>>> import numpy as np
>>> from numpy import linalg as LA
>>> np.set_printoptions(precision=2, suppress=True, linewidth=200, floatmode="fixed")
>>> out = np.array([[-3, -1, 3, -4, 9, 6],
...     [2, 0, -1, -9, -1, 6],
...     [0, 4, -4, 6, -2, 2],
...     [4, -4, 8, 7, -8, 2],
...     [5, -9, 5, 3, 9, -3],
...     [-7, 0, 5, -2, 4, -9]])
>>> arr = np.triu(out, 1)
>>> print(arr)
[[ 0 -1  3 -4  9  6]
 [ 0  0 -1 -9 -1  6]
 [ 0  0  0  6 -2  2]
 [ 0  0  0  0 -8  2]
 [ 0  0  0  0  0 -3]
 [ 0  0  0  0  0  0]]
>>> blk = np.stack([arr, -2 * arr, arr[::-1]])
>>> print(LA.matrix_rank(blk.reshape(3, -1)))
2
>>> print((blk @ arr.T).shape)
(3, 6, 6)
>>> print(np.einsum("bij,cij->bc", blk, blk))
[[ 383 -766    4]
 [-766 1532   -8]
 [   4   -8  383]]
>>> print(LA.norm(blk, axis=(1, 2)))
[19.57 39.14 19.57]
>>> print(LA.det(blk))
[0.00 0.00 0.00]
>>> print(blk.sum(axis=0))
[[ 0  1 -3  4 -9 -6]
 [ 0  0  1  9  1 -9]
 [ 0  0  0 -6 -6  0]
 [ 0  0  0  6  6  0]
 [ 0  0 -1 -9 -1  9]
 [ 0 -1  3 -4  9  6]]
>>> out = np.array([[2, -2, 0, 3, 3, 2],
...     [-3, 2, 0, 2, -2, 3],
...     [-2, -1, 3, -3, -2, 3],
...     [-2, 1, 2, -3, -2, 2],
...     [3, 3, -2, -1, -1, -1],
...     [2, -1, 0, -2, -3, 2]])
>>> A = out - out.T
>>> print(A)
[[ 0  1  2  5  0  0]
 [-1  0  1  1 -5  4]
 [-2 -1  0 -5  0  3]
 [-5 -1  5  0 -1  4]
 [ 0  5  0  1  0  2]
 [ 0 -4 -3 -4 -2  0]]
>>> # antisymmetric, zero diagonal
>>> rng = np.random.default_rng(9110)
>>> labels = rng.permutation(6)
>>> out = A[:, labels] * rng.choice([-1, 1], 6)
>>> print(out)
[[ 0  2  0  1  0 -5]
 [-1  1 -5  0  4 -1]
 [-2  0  0 -1  3  5]
 [-5  5 -1 -1  4  0]
 [ 0  0  0  5  2 -1]
 [ 0 -3 -2 -4  0  4]]
>>> left, _, Vh = LA.svd(A.T @ out)
>>> print(labels)
[0 2 4 1 5 3]
>>> data = np.loadtxt("mat.csv", delimiter=",")
>>> print(data.round(2) + 0)
[[-0.13  0.22 -0.15  0.12  0.64  0.19  0.44 -0.45 -0.25]
 [ 0.39 -0.21 -0.09  0.55  0.21  0.31 -0.07  0.01  0.59]
 [-0.09  0.43 -0.38  0.04 -0.54 -0.02  0.46 -0.16  0.37]
 [ 0.61 -0.16 -0.35 -0.64  0.18 -0.09  0.18  0.03  0.08]
 [ 0.26 -0.53  0.08  0.31 -0.35 -0.05  0.48 -0.09 -0.43]
 [-0.48 -0.37  0.15 -0.20  0.18  0.06  0.49  0.42  0.35]
 [-0.39 -0.49 -0.62  0.02 -0.01 -0.19 -0.29 -0.32  0.04]
 [ 0.09  0.11  0.06  0.27  0.24 -0.90  0.11  0.08  0.14]
 [ 0.00 -0.17  0.54 -0.25 -0.09 -0.09  0.00 -0.69  0.35]]
>>> # keeps lengths
>>> labels = rng.permutation(9)
>>> out = data[:, labels] * rng.choice([-1, 1], 9)
>>> print(out.round(2) + 0)
[[ 0.13  0.45  0.44  0.22 -0.12  0.25 -0.15 -0.64 -0.19]
 [-0.39 -0.01 -0.07 -0.21 -0.55 -0.59 -0.09 -0.21 -0.31]
 [ 0.09  0.16  0.46  0.43 -0.04 -0.37 -0.38  0.54  0.02]
 [-0.61 -0.03  0.18 -0.16  0.64 -0.08 -0.35 -0.18  0.09]
 [-0.26  0.09  0.48 -0.53 -0.31  0.43  0.08  0.35  0.05]
 [ 0.48 -0.42  0.49 -0.37  0.20 -0.35  0.15 -0.18 -0.06]
 [ 0.39  0.32 -0.29 -0.49 -0.02 -0.04 -0.62  0.01  0.19]
 [-0.09 -0.08  0.11  0.11 -0.27 -0.14  0.06 -0.24  0.90]
 [ 0.00  0.69  0.00 -0.17  0.25 -0.35  0.54  0.09  0.09]]
>>> left, _, Vh = LA.svd(data.T @ out)
>>> print(np.round(LA.lstsq(data, out)[0], 2) + 0)
[[-1.00  0.00  0.00  0.00  0.00  0.00  0.00  0.00  0.00]
 [ 0.00  0.00  0.00  1.00  0.00  0.00  0.00  0.00  0.00]
 [ 0.00  0.00  0.00  0.00  0.00  0.00  1.00  0.00  0.00]
 [ 0.00  0.00  0.00  0.00 -1.00  0.00  0.00  0.00  0.00]
 [ 0.00  0.00  0.00  0.00  0.00  0.00  0.00 -1.00  0.00]
 [ 0.00  0.00  0.00  0.00  0.00  0.00  0.00  0.00 -1.00]
 [ 0.00  0.00  1.00  0.00  0.00  0.00  0.00  0.00  0.00]
 [ 0.00 -1.00  0.00  0.00  0.00  0.00  0.00  0.00  0.00]
 [ 0.00  0.00  0.00  0.00  0.00 -1.00  0.00  0.00  0.00]]
>>> print(np.round(left @ Vh, 2) + 0)
[[-1.00  0.00  0.00  0.00  0.00  0.00  0.00  0.00  0.00]
 [ 0.00  0.00  0.00  1.00  0.00  0.00  0.00  0.00  0.00]
 [ 0.00  0.00  0.00  0.00  0.00  0.00  1.00  0.00  0.00]
 [ 0.00  0.00  0.00  0.00 -1.00  0.00  0.00  0.00  0.00]
 [ 0.00  0.00  0.00  0.00  0.00  0.00  0.00 -1.00  0.00]
 [ 0.00  0.00  0.00  0.00  0.00  0.00  0.00  0.00 -1.00]
 [ 0.00  0.00  1.00  0.00  0.00  0.00  0.00  0.00  0.00]
 [ 0.00 -1.00  0.00  0.00  0.00  0.00  0.00  0.00  0.00]
 [ 0.00  0.00  0.00  0.00  0.00 -1.00  0.00  0.00  0.00]]
>>> print(labels)
[0 7 6 1 3 8 2 4 5]
